$ python3 -q
>>> import numpy as np
>>> import numpy.linalg as la
>>> np.set_printoptions(precision=3, suppress=True, linewidth=120)
>>> W2 = np.sign(np.array([[-5, 7, 5], [-6, -2, 8], [0, 8, 1]]))
>>> out = (np.tril(W2, -1) + np.eye(3)) @ (np.triu(W2, 1) + np.eye(3))
>>> ev = np.array([1, -1, -1])
>>> data = np.rint(out * ev @ la.inv(out)) + 0
>>> data
array([[-1., -2.,  0.],
       [ 0.,  1.,  0.],
       [ 0.,  0., -1.]])
>>> t3 = np.stack([data, 4 * data, data[::-1]])
>>> la.matrix_rank(t3.reshape(3, -1))
np.int64(2)
>>> t3.sum(axis=0)
array([[ -5., -10.,  -1.],
       [  0.,   6.,   0.],
       [ -1.,  -2.,  -5.]])
>>> t3.shape
(3, 3, 3)
>>> np.einsum("bij,cij->bc", t3, t3)
array([[  7.,  28.,   1.],
       [ 28., 112.,   4.],
       [  1.,   4.,   7.]])
>>> la.det(t3)
array([ 1., 64., -1.])
>>> la.norm(t3, axis=(1, 2))
array([ 2.646, 10.583,  2.646])
>>> mat = np.load("test6.npy")
>>> mat
array([[ 0,  0,  0, -1, -1],
       [ 0,  0,  0,  0,  0],
       [ 0,  0,  0, -1,  1],
       [ 1,  0,  1,  0,  2],
       [ 1,  0, -1, -2,  0]])
>>> # antisymmetric, zero diagonal
>>> G = mat.T @ mat
>>> np.round(la.eigvalsh(G)[::-1], 3) + 0
array([7.464, 7.464, 0.536, 0.536, 0.   ])
>>> np.diag(G)
array([2, 0, 2, 6, 6])
>>> la.matrix_rank(G)
np.int64(4)
>>> np.round(la.svd(mat, compute_uv=False) ** 2, 3) + 0
array([7.464, 7.464, 0.536, 0.536, 0.   ])
>>> np.round(np.trace(la.pinv(mat) @ mat), 3)
np.float64(4.0)
>>> np.unique(mat.round(6), axis=0).shape
(5, 5)
>>> X = np.loadtxt("run8.csv", delimiter=",")
>>> X
array([[ 0.888, -0.704,  0.483,  2.597, -0.859],
       [ 0.266,  2.823,  0.846,  0.473, -0.135],
       [-1.864, -0.255,  1.305, -0.308, -1.914],
       [-2.131,  0.173, -0.421,  1.365,  1.546],
       [-0.355,  0.661, -2.484,  0.272, -1.48 ]])
>>> def softmax(z):
...     e = np.exp(z - z.max(axis=-1, keepdims=True))
...     return e / e.sum(axis=-1, keepdims=True)
... 
>>> softmax(X).sum(axis=1)
array([1., 1., 1., 1., 1.])
>>> print(np.round(softmax(10 * X[2]), 3) + 0)
[0. 0. 1. 0. 0.]
>>> S = X @ X.T / np.sqrt(5)
>>> softmax(S + np.triu(np.full(S.shape, -np.inf), 1))
array([[1.   , 0.   , 0.   , 0.   , 0.   ],
       [0.018, 0.982, 0.   , 0.   , 0.   ],
       [0.017, 0.017, 0.966, 0.   , 0.   ],
       [0.017, 0.017, 0.017, 0.949, 0.   ],
       [0.017, 0.017, 0.017, 0.017, 0.933]])
>>> softmax(S).round(6).argmax(axis=1)
array([0, 1, 2, 3, 4])
>>> theta = np.radians(15)
>>> Rm = np.eye(5)
>>> Rm[1, 1] = Rm[3, 3] = np.cos(theta)
>>> Rm[1, 3], Rm[3, 1] = -np.sin(theta), np.sin(theta)
>>> Rm
array([[ 1.   ,  0.   ,  0.   ,  0.   ,  0.   ],
       [ 0.   ,  0.966,  0.   , -0.259,  0.   ],
       [ 0.   ,  0.   ,  1.   ,  0.   ,  0.   ],
       [ 0.   ,  0.259,  0.   ,  0.966,  0.   ],
       [ 0.   ,  0.   ,  0.   ,  0.   ,  1.   ]])
>>> out = X @ Rm.T
>>> np.abs(out - X).max(axis=0)
array([0.   , 0.648, 0.   , 0.715, 0.   ])
>>> out
array([[ 0.888, -1.352,  0.483,  2.326, -0.859],
       [ 0.266,  2.605,  0.846,  1.187, -0.135],
       [-1.864, -0.167,  1.305, -0.363, -1.914],
       [-2.131, -0.186, -0.421,  1.363,  1.546],
       [-0.355,  0.568, -2.484,  0.434, -1.48 ]])
>>> np.allclose(X @ X.T, out @ out.T)
True
>>> np.round(out.T @ out, 3) + 0
array([[9., 0., 0., 0., 0.],
       [0., 9., 0., 0., 0.],
       [0., 0., 9., 0., 0.],
       [0., 0., 0., 9., 0.],
       [0., 0., 0., 0., 9.]])
>>> la.svd(out, compute_uv=False)
array([3., 3., 3., 3., 3.])
>>> rng = np.random.default_rng(244)
>>> idx = rng.integers(0, 2, 3)
>>> W0 = np.array([[3, 3, -3], [1, -2, -3], [1, 3, -2]]) * (idx[:, None] == idx)
>>> W0
array([[ 3,  0, -3],
       [ 0, -2,  0],
       [ 1,  0, -2]])
>>> ev, evecs = la.eig(W0)
>>> np.sort(la.eigvals(W0.T))
array([-2.   , -1.303,  2.303])
>>> ev
array([ 2.303, -1.303, -2.   ])
>>> W0 @ evecs[:, 0] - ev[0] * evecs[:, 0]
array([0., 0., 0.])
>>> round(np.prod(ev), 3)
np.float64(6.0)
>>> out = W0[0, 0] * W0[1:] - np.outer(W0[1:, 0], W0[0])
>>> out
array([[ 0, -6,  0],
       [ 0,  0, -3]])
>>> np.flatnonzero(~out.round(6).any(axis=1))
array([], dtype=int64)
>>> W0[:, 0] / W0[0, 0]
array([1.   , 0.   , 0.333])
>>> x0 = np.array([4, 5, 4])
>>> y = W0 @ x0
>>> coef, lr = np.zeros(3), 1 / la.norm(W0, 2) ** 2
>>> for i in range(6):
...     coef -= lr * W0.T @ (W0 @ coef - y)
...     if i % 1 == 0: print(i, round(la.norm(W0 @ coef - y), 3))
... 
0 8.943
1 7.596
2 6.518
3 5.662
4 4.988
5 4.462
>>> print(coef)
[0.178 3.446 0.664]
>>> f = np.array([0, -1])
>>> np.array([np.convolve(row, f, "same") for row in W0])
array([[ 0, -3,  0],
       [ 0,  0,  2],
       [ 0, -1,  0]])
>>> np.cross(W0[2, :3], W0[0, :3])
array([ 0, -3,  0])
>>> E = np.loadtxt("mat.csv", delimiter=",")
>>> E
array([[-0.282, -0.168,  0.01 ,  0.576, -0.287,  0.232,  0.651],
       [-0.443, -0.092, -0.238, -0.201,  0.221,  0.777, -0.214],
       [ 0.081, -0.203, -0.84 , -0.15 , -0.449, -0.151, -0.016],
       [-0.201,  0.214, -0.271, -0.338,  0.549, -0.25 ,  0.602],
       [ 0.161, -0.149,  0.352, -0.682, -0.424,  0.225,  0.363],
       [-0.806,  0.052,  0.177, -0.156, -0.303, -0.406, -0.189],
       [-0.04 , -0.923,  0.096, -0.029,  0.308, -0.204, -0.024]])
>>> t3 = np.stack([E, 3 * E, E[::-1]])
>>> la.det(t3)
array([   1., 2187.,   -1.])
>>> J = np.load("case10.npy")
>>> J
array([[-1, -1,  0],
       [-1, -1, -1],
       [ 0, -1, -1]])
>>> # symmetric, so the eigenvalues are real
>>> ev, evecs = la.eigh(J)
>>> x0 = np.array([0, 1, 1])
>>> print(x0 @ J @ x0)
-4
>>> assert J == J.T
Traceback (most recent call last):
  File "<python-input-75>", line 1, in <module>
    assert J == J.T
           ^^^^^^^^
ValueError: The truth value of an array with more than one element is ambiguous. Use a.any() or a.all()
>>> print((J - J.T) / 2)
[[0. 0. 0.]
 [0. 0. 0.]
 [0. 0. 0.]]
>>> la.matrix_power(J, 3)
array([[-4, -5, -3],
       [-5, -7, -5],
       [-3, -5, -4]])
>>> (J + J.T) / 2
array([[-1., -1.,  0.],
       [-1., -1., -1.],
       [ 0., -1., -1.]])
>>> print(np.sort(np.abs(la.eigvals(J))))
[0.414 1.    2.414]
>>> np.round(la.det(J), 3)
np.float64(1.0)
>>> la.determinant(J)
Traceback (most recent call last):
  File "<python-input-81>", line 1, in <module>
    la.determinant(J)
    ^^^^^^^^^^^^^^
AttributeError: module 'numpy.linalg' has no attribute 'determinant'
